In [1]: import numpy as np

In [2]: np.set_printoptions(precision=3, suppress=True, linewidth=120, floatmode="fixed")

In [3]: rd = lambda a: np.round(a, 3) + 0

In [4]: m1 = np.load("mat.npy")

In [5]: print(m1)
[[ -4  -3   3   1  -2  -4   0]
 [  4   4  -4   0   5  -3  -5]
 [  4  -3   3  -1  -5  -5  -1]
 [ -5  -1  -1  -1  -5  -2   2]
 [ 12  13 -13   1  18 -16 -20]]

In [6]: w1 = np.array([[-3, -3], [0, 3], [3, 0], [2, -2], [1, 3], [-1, 0], [-1, -3]])

In [7]: b = np.array([4, 7])

In [8]: act = np.maximum(m1 @ w1 + b, 0)

In [9]: print(np.linalg.matrix_rank(act))
2

In [10]: print((act > 0).mean(axis=0))
[0.400 0.600]

In [11]: W2 = np.array([[-5, 5, 0], [2, -5, -8]])

In [12]: print((act @ W2).round(6).argmax(axis=1))
[1 0 0 1 0]

In [13]: print(act @ W2)
[[-141  135  -16]
 [  74 -185 -296]
 [   0    0    0]
 [ -45   45    0]
 [ 244 -610 -976]]

In [14]: r = np.linalg.matrix_rank(m1)

In [15]: print(r)
4

In [16]: ns = np.linalg.svd(m1)[2][r:].T

In [17]: print(ns.shape)
(7, 3)

In [18]: print(np.linalg.matrix_rank(m1.T @ m1), np.linalg.matrix_rank(m1 @ m1.T))
4 4

In [19]: print([int(np.linalg.matrix_rank(m1[:, :j + 1])) for j in range(7)])
[1, 2, 3, 4, 4, 4, 4]

In [20]: print([int(np.linalg.matrix_rank(np.delete(m1, i, axis=0))) for i in range(5)])
[4, 4, 3, 3, 4]

In [21]: x = np.array([-1, 0, -3, 2, -2, -1, 1])

In [22]: print(np.linalg.norm(m1 @ x) <= np.linalg.norm(m1, 2) * np.linalg.norm(x) + 1e-9)
True

In [23]: print(m1 @ x)
[  5  -4  -1  20 -11]

In [24]: print((m1 * x).sum(axis=1))
[  5  -4  -1  20 -11]

In [25]: print(m1 @ np.ones(7))
[ -9.000   1.000  -8.000 -13.000  -5.000]

In [26]: print(m1 @ (2 * x))
[ 10  -8  -2  40 -22]

In [27]: print(np.sign((m1 @ x).round(6)))
[ 1 -1 -1  1 -1]
